% python3 -q
>>> import numpy as np
>>> np.set_printoptions(precision=2, suppress=True, linewidth=160, sign=" ")
>>> m1 = np.loadtxt("test3.csv", delimiter=",")
>>> print(m1)
[[ 9.  4.  1.  5.]
 [ 4.  9.  4.  1.]
 [ 1.  4.  9.  4.]
 [ 5.  1.  4.  9.]]
>>> # symmetric, so the eigenvalues are real
>>> x = np.ones(4)
>>> for _ in range(5):
...     x = m1 @ x
...     x /= np.linalg.norm(x)
...     print(round(x @ m1 @ x, 2))
... 
18.52
18.52
18.52
18.52
18.52
>>> np.round(np.linalg.eigvalsh(m1)[-1], 2)
np.float64(18.52)
>>> x
array([ 0.52,  0.47,  0.47,  0.52])
>>> np.round(np.linalg.det(m1[::-1]), 2)
np.float64(1727.0)
>>> round(float(np.linalg.det(m1.T)), 2)
1727.0
>>> np.round(np.linalg.det(2 * m1), 2), round(np.linalg.det(m1), 2)
(np.float64(27632.0), np.float64(1727.0))
>>> np.kron(np.eye(2, dtype=int), m1)
array([[ 9.,  4.,  1.,  5.,  0.,  0.,  0.,  0.],
       [ 4.,  9.,  4.,  1.,  0.,  0.,  0.,  0.],
       [ 1.,  4.,  9.,  4.,  0.,  0.,  0.,  0.],
       [ 5.,  1.,  4.,  9.,  0.,  0.,  0.,  0.],
       [ 0.,  0.,  0.,  0.,  9.,  4.,  1.,  5.],
       [ 0.,  0.,  0.,  0.,  4.,  9.,  4.,  1.],
       [ 0.,  0.,  0.,  0.,  1.,  4.,  9.,  4.],
       [ 0.,  0.,  0.,  0.,  5.,  1.,  4.,  9.]])
>>> np.einsum("ij,ji->", m1, m1)
np.float64(474.0)
>>> Y = m1 / np.sqrt((m1 ** 2).mean(axis=1, keepdims=True))
>>> print(m1 - m1.mean(axis=1, keepdims=True))
[[ 4.25 -0.75 -3.75  0.25]
 [-0.5   4.5  -0.5  -3.5 ]
 [-3.5  -0.5   4.5  -0.5 ]
 [ 0.25 -3.75 -0.75  4.25]]
>>> np.linalg.norm(Y, axis=1)
array([ 2.,  2.,  2.,  2.])
>>> Lm = np.linalg.cholesky(m1)
>>> Lm
array([[ 3.  ,  0.  ,  0.  ,  0.  ],
       [ 1.33,  2.69,  0.  ,  0.  ],
       [ 0.33,  1.32,  2.67,  0.  ],
       [ 1.67, -0.45,  1.51,  1.93]])
>>> m1 / np.sqrt(np.outer(np.diag(m1), np.diag(m1)))
array([[ 1.  ,  0.44,  0.11,  0.56],
       [ 0.44,  1.  ,  0.44,  0.11],
       [ 0.11,  0.44,  1.  ,  0.44],
       [ 0.56,  0.11,  0.44,  1.  ]])
>>> np.linalg.eigvalsh(m1).min() > 0
np.True_
>>> Lm @ Lm.T
array([[ 9.,  4.,  1.,  5.],
       [ 4.,  9.,  4.,  1.],
       [ 1.,  4.,  9.,  4.],
       [ 5.,  1.,  4.,  9.]])
>>> Y = np.array([[0, -1], [1, -1], [-1, 2], [-1, 1], [0, 0], [-2, 0], [-2, -2]])
>>> W2 = np.array([[-1, -2, -2, 3, 0, -2, 3], [2, -2, 2, 0, 3, 2, 1]])
>>> rng = np.random.default_rng(6279)
>>> data = Y @ W2 + 0.1 * rng.normal(size=(7, 7))
>>> data.round(2) + 0
array([[-2.08,  2.26, -2.04,  0.06, -3.12, -2.12, -0.97],
       [-2.99,  0.03, -3.93,  2.92, -2.82, -3.98,  1.86],
       [ 4.87, -2.06,  5.88, -3.13,  6.  ,  6.12, -1.1 ],
       [ 2.99,  0.06,  3.82, -2.99,  3.06,  4.03, -2.04],
       [-0.08, -0.04,  0.06,  0.09,  0.01,  0.  , -0.11],
       [ 2.11,  3.99,  4.03, -5.99, -0.04,  4.07, -6.13],
       [-1.84,  7.98,  0.01, -6.06, -5.95,  0.07, -7.88]])
>>> left, sig, VT = np.linalg.svd(data)
>>> sig
array([ 18.92,  16.36,   0.24,   0.23,   0.2 ,   0.12,   0.02])
>>> Y = left[:, :2] @ np.diag(sig[:2]) @ VT[:2]
>>> round(float(np.linalg.norm(data - Y, 2)), 2), round(float(sig[2]), 2)
(0.24, 0.24)
>>> round(np.abs(data - Y).max(), 2)
np.float64(0.12)
>>> idx = rng.permutation(7)
>>> idx
array([ 2,  3,  6,  5,  1,  4,  0])
>>> Y = data[idx][:, idx]
>>> print(round(np.trace(Y), 2))
-2.96
>>> np.allclose(Y, data)
False
>>> np.sort(np.abs(np.linalg.eigvals(Y)))
array([ 0.06,  0.14,  0.14,  0.17,  0.59,  6.05,  8.36])
>>> print(np.diag(Y))
[ 5.88 -2.99 -7.88  4.07  0.03  0.01 -2.08]
>>> Y.round(2) + 0
array([[ 5.88, -3.13, -1.1 ,  6.12, -2.06,  6.  ,  4.87],
       [ 3.82, -2.99, -2.04,  4.03,  0.06,  3.06,  2.99],
       [ 0.01, -6.06, -7.88,  0.07,  7.98, -5.95, -1.84],
       [ 4.03, -5.99, -6.13,  4.07,  3.99, -0.04,  2.11],
       [-3.93,  2.92,  1.86, -3.98,  0.03, -2.82, -2.99],
       [ 0.06,  0.09, -0.11,  0.  , -0.04,  0.01, -0.08],
       [-2.04,  0.06, -0.97, -2.12,  2.26, -3.12, -2.08]])
